$ python -q
>>> import numpy as np
>>> np.set_printoptions(precision=2, suppress=True, linewidth=120, legacy="1.25")
>>> W0 = np.load("layer7.npy")
>>> W0
array([[-4,  3, -4,  3],
       [-2,  5, -2,  5],
       [-4,  3, -4,  3],
       [-2,  5, -2,  5]])
>>> print(np.abs(np.diag(np.linalg.qr(W0)[1])) > 1e-9)
[ True  True False False]
>>> W0 @ np.linalg.pinv(W0) @ W0
array([[-4.,  3., -4.,  3.],
       [-2.,  5., -2.,  5.],
       [-4.,  3., -4.,  3.],
       [-2.,  5., -2.,  5.]])
>>> np.linalg.lstsq(W0[:-1].T, W0[-1])[2]
2
>>> np.unique(W0.round(6), axis=0).shape
(2, 4)
>>> K = np.array([[-1.0, 1.0, 1.0], [1.0, -1.0, 1.0], [1.0, 1.0, -1.0]])
>>> np.allclose(K @ K.T, K.T @ K)
True
>>> K @ np.ones(3)
array([1., 1., 1.])
>>> proj = np.triu(np.array([[2, 1, 0], [2, 1, 1], [2, 2, 1]]), 1) + np.eye(3)
>>> M2 = proj @ K @ np.linalg.inv(proj)
>>> proj @ K - K @ proj
array([[ 1.,  0.,  0.],
       [ 1.,  0.,  0.],
       [ 0., -1., -1.]])
>>> np.round(np.linalg.det(M2), 2)
4.0
>>> w1 = np.array([[2, 1, 2, 1, 2, 0], [1, 0, 0, 1, 3, 3], [3, 3, 1, 1, 3, 2]])
>>> b = np.array([-5, 9, 6, 9, 4, -8])
>>> H = np.maximum(K @ w1 + b, 0)
>>> H
array([[ 0., 11.,  5., 10.,  8.,  0.],
       [ 0., 13.,  9., 10.,  6.,  0.],
       [ 0.,  7.,  7., 10.,  6.,  0.]])
>>> np.linalg.matrix_rank(H)
3
>>> basis = np.array([[0, -3, 0],
...     [-1, 2, -1],
...     [-4, 1, -4],
...     [-5, 1, 1],
...     [-5, 2, -4],
...     [-3, -2, -4]])
>>> H @ basis
array([[-121.,   53.,  -53.],
       [-129.,   57.,  -63.],
       [-115.,   43.,  -49.]])
>>> X = np.array([[0, 1, 2], [0, 1, 2], [2, 3, 3]])
>>> X
array([[0, 1, 2],
       [0, 1, 2],
       [2, 3, 3]])
>>> rank = np.linalg.matrix_rank(X)
>>> rank
2
>>> null = np.linalg.svd(X)[2][rank:].T
>>> print(null.shape)
(3, 1)
>>> [int(np.linalg.matrix_rank(np.delete(X, i, axis=0))) for i in range(3)]
[2, 2, 1]
>>> A = np.loadtxt("m.csv", delimiter=",")
>>> print(A)
[[-0.16  0.16 -0.97]
 [ 0.75 -0.62 -0.23]
 [-0.64 -0.77 -0.02]]
>>> print(round(float(np.linalg.det(A)), 2))
1.0
>>> (A - A.T) / 2
array([[ 0.  , -0.29, -0.17],
       [ 0.29,  0.  ,  0.27],
       [ 0.17, -0.27,  0.  ]])
>>> (A + A.T) / 2
array([[-0.16,  0.46, -0.81],
       [ 0.46, -0.62, -0.5 ],
       [-0.81, -0.5 , -0.02]])
>>> np.allclose(A, A.T)
False
>>> round(float(np.trace(A)), 2)
-0.8
>>> np.linalg.determinant(A)
Traceback (most recent call last):
  File "<python-input-36>", line 1, in <module>
    np.linalg.determinant(A)
    ^^^^^^^^^^^^^^^^^^^^^
AttributeError: module 'numpy.linalg' has no attribute 'determinant'
>>> np.sort(np.abs(np.linalg.eigvals(A)))
array([1., 1., 1.])
>>> left, sv, Vh = np.linalg.svd(W0, full_matrices=False)
>>> print(np.cumsum(sv ** 2) / np.sum(sv ** 2))
[0.93 1.   1.   1.  ]
>>> sv.round(2) + 0
array([14.15,  3.96,  0.  ,  0.  ])
>>> print(np.round(np.sqrt((sv ** 2).sum()), 2), round(float(np.linalg.norm(W0)), 2))
14.7 14.7
>>> np.allclose(left * sv @ Vh, W0)
True
>>> np.abs(Vh[0])
array([0.42, 0.57, 0.42, 0.57])
>>> arr = np.load("run16.npy")
>>> arr
array([[0.06, 0.18, 0.15, 0.04],
       [0.18, 0.53, 0.46, 0.11],
       [0.15, 0.46, 0.39, 0.09],
       [0.04, 0.11, 0.09, 0.02]])
>>> evals, evecs = np.linalg.eigh(arr)
>>> evals.round(2) + 0
array([0., 0., 0., 1.])
>>> np.round(np.linalg.eigvalsh(arr @ arr), 2) + 0
array([0., 0., 0., 1.])
>>> evecs @ np.diag(evals) @ evecs.T
array([[0.06, 0.18, 0.15, 0.04],
       [0.18, 0.53, 0.46, 0.11],
       [0.15, 0.46, 0.39, 0.09],
       [0.04, 0.11, 0.09, 0.02]])
>>> print(np.unique(evals.round(6) + 0, return_counts=True)[1])
[3 1]
>>> np.abs(evecs[:, -1])
array([0.24, 0.73, 0.63, 0.15])
>>> np.round(evecs.T @ evecs, 2) + 0
array([[1., 0., 0., 0.],
       [0., 1., 0., 0.],
       [0., 0., 1., 0.],
       [0., 0., 0., 1.]])
>>> J = np.load("arr.npy")
>>> print(J)
[[ 0 -7 -5]
 [ 6  0 -3]
 [-6 -5  8]]
>>> rng = np.random.default_rng(39086)
>>> M2 = K + rng.integers(-2, 3, (3, 2)) @ rng.integers(-2, 3, (2, 3))
>>> print(M2)
[[ 2.  1.  5.]
 [ 1. -1. -1.]
 [ 0.  1. -1.]]
>>> print(np.linalg.matrix_rank(M2 - K, tol=1e-8))
2
>>> print(M2 - K)
[[ 3.  0.  4.]
 [ 0.  0. -2.]
 [-1.  0.  0.]]
>>> np.linalg.svd(M2 - K, compute_uv=False)
array([5.29, 1.41, 0.  ])
>>> vec = np.array([2, 0, 1])
>>> target = J @ vec
>>> b, lr = np.zeros(3), 1 / np.linalg.norm(J, 2) ** 2
>>> for i in range(12):
...     b -= lr * J.T @ (J @ b - target)
...     if i % 2 == 0: print(i, round(np.linalg.norm(J @ b - target), 2))
... 
0 6.95
2 5.63
4 4.84
6 4.19
8 3.63
10 3.14
>>> np.round(np.linalg.cond(J), 2)
3.8
>>> b
array([1.33, 0.28, 0.5 ])
>>> r0, v = J[0], J[2]
>>> r0 @ v
-5
>>> p = (r0 @ v) / (r0 @ r0) * r0
>>> np.round((v - p) @ r0, 2)
-0.0
>>> print(np.outer(r0, v))
[[  0   0   0]
 [ 42  35 -56]
 [ 30  25 -40]]
>>> np.linalg.matrix_rank(np.outer(r0, v))
1
>>> v - p
array([-6.  , -5.47,  7.66])
>>> vec = np.array([3, 6, 3])
>>> target = J @ vec
>>> target
array([-57,   9, -24])
>>> np.linalg.solve(J.T, J[2])
array([-0.,  0.,  1.])
>>> F = np.loadtxt("case13.csv", delimiter=",")
>>> print(F)
[[138.99  41.47 179.36]
 [140.15  42.18 178.77]
 [140.68  39.51 179.53]
 [139.47  40.53 180.37]
 [139.44  39.97 179.73]
 [140.15  40.21 180.89]
 [139.54  38.67 180.1 ]
 [141.3   39.97 180.87]
 [138.69  39.67 179.23]
 [138.99  38.74 179.97]
 [140.9   38.71 179.27]
 [139.44  39.03 180.35]
 [140.97  39.97 179.79]
 [139.72  39.03 179.41]
 [140.05  40.09 180.35]
 [141.85  40.7  181.6 ]
 [138.62  41.49 182.7 ]
 [138.36  39.94 179.59]
 [140.92  40.82 180.71]]
>>> Xs = F - F.mean(axis=0)
>>> evecs = np.linalg.svd(Xs)[2][:1]
>>> M2 = Xs - Xs @ evecs.T @ evecs
>>> (Xs @ evecs.T).std(axis=0)
array([1.07])
>>> np.cov(Xs @ evecs.T, rowvar=False)
array(1.21)
>>> np.linalg.matrix_rank(F)
3
>>> print(np.abs(F).max())
182.7
>>> np.linalg.svd(F, compute_uv=False)
array([1009.41,    4.28,    3.62])
>>> F.shape
(19, 3)
>>> print(round(float(np.linalg.norm(F)), 2))
1009.43
>>> proj = F @ np.linalg.solve(F.T @ F, F.T)
>>> np.allclose(proj @ proj, proj)
True
>>> np.round(np.linalg.eigvalsh(proj), 2) + 0
array([0., 0., 0., 0., 0., 0., 0., 0., 0., 0., 0., 0., 0., 0., 0., 0., 1., 1., 1.])
>>> round(float(np.trace(proj)), 2)
3.0
>>> np.diag(proj)
array([0.21, 0.49, 0.13, 0.08, 0.05, 0.06, 0.17, 0.08, 0.06, 0.18, 0.24, 0.14, 0.13, 0.1 , 0.05, 0.09, 0.55, 0.11,
       0.09])
>>> vec = np.array([7, 9, 8])
>>> target = F @ vec
>>> b, lr = np.zeros(3), 1 / np.linalg.norm(F, 2) ** 2
>>> for i in range(8):
...     b -= lr * F.T @ (F @ b - target)
...     if i % 2 == 0: print(i, round(np.linalg.norm(F @ b - target), 2))
... 
0 28.49
2 28.49
4 28.49
6 28.49
>>> np.round(np.linalg.cond(F), 2)
278.49
>>> M2 = np.array([[-3, -1, 3], [8, -2, 1], [4, -9, 3]])
>>> m1 = M2 + M2.T
>>> m1
array([[-6,  7,  7],
       [ 7, -4, -8],
       [ 7, -8,  6]])
>>> np.einsum("ij,ji->", m1, m1)
412
>>> np.einsum("ii->", m1)
-4
>>> round(np.linalg.det(m1[::-1]), 2)
354.0
>>> print(round(float(np.linalg.eigvals(m1).sum().real), 2))
-4.0
>>> np.kron(np.eye(2, dtype=int), m1)
array([[-6,  7,  7,  0,  0,  0],
       [ 7, -4, -8,  0,  0,  0],
       [ 7, -8,  6,  0,  0,  0],
       [ 0,  0,  0, -6,  7,  7],
       [ 0,  0,  0,  7, -4, -8],
       [ 0,  0,  0,  7, -8,  6]])
>>> np.linalg.eigvals(m1)
array([-16.93,   1.89,  11.04])
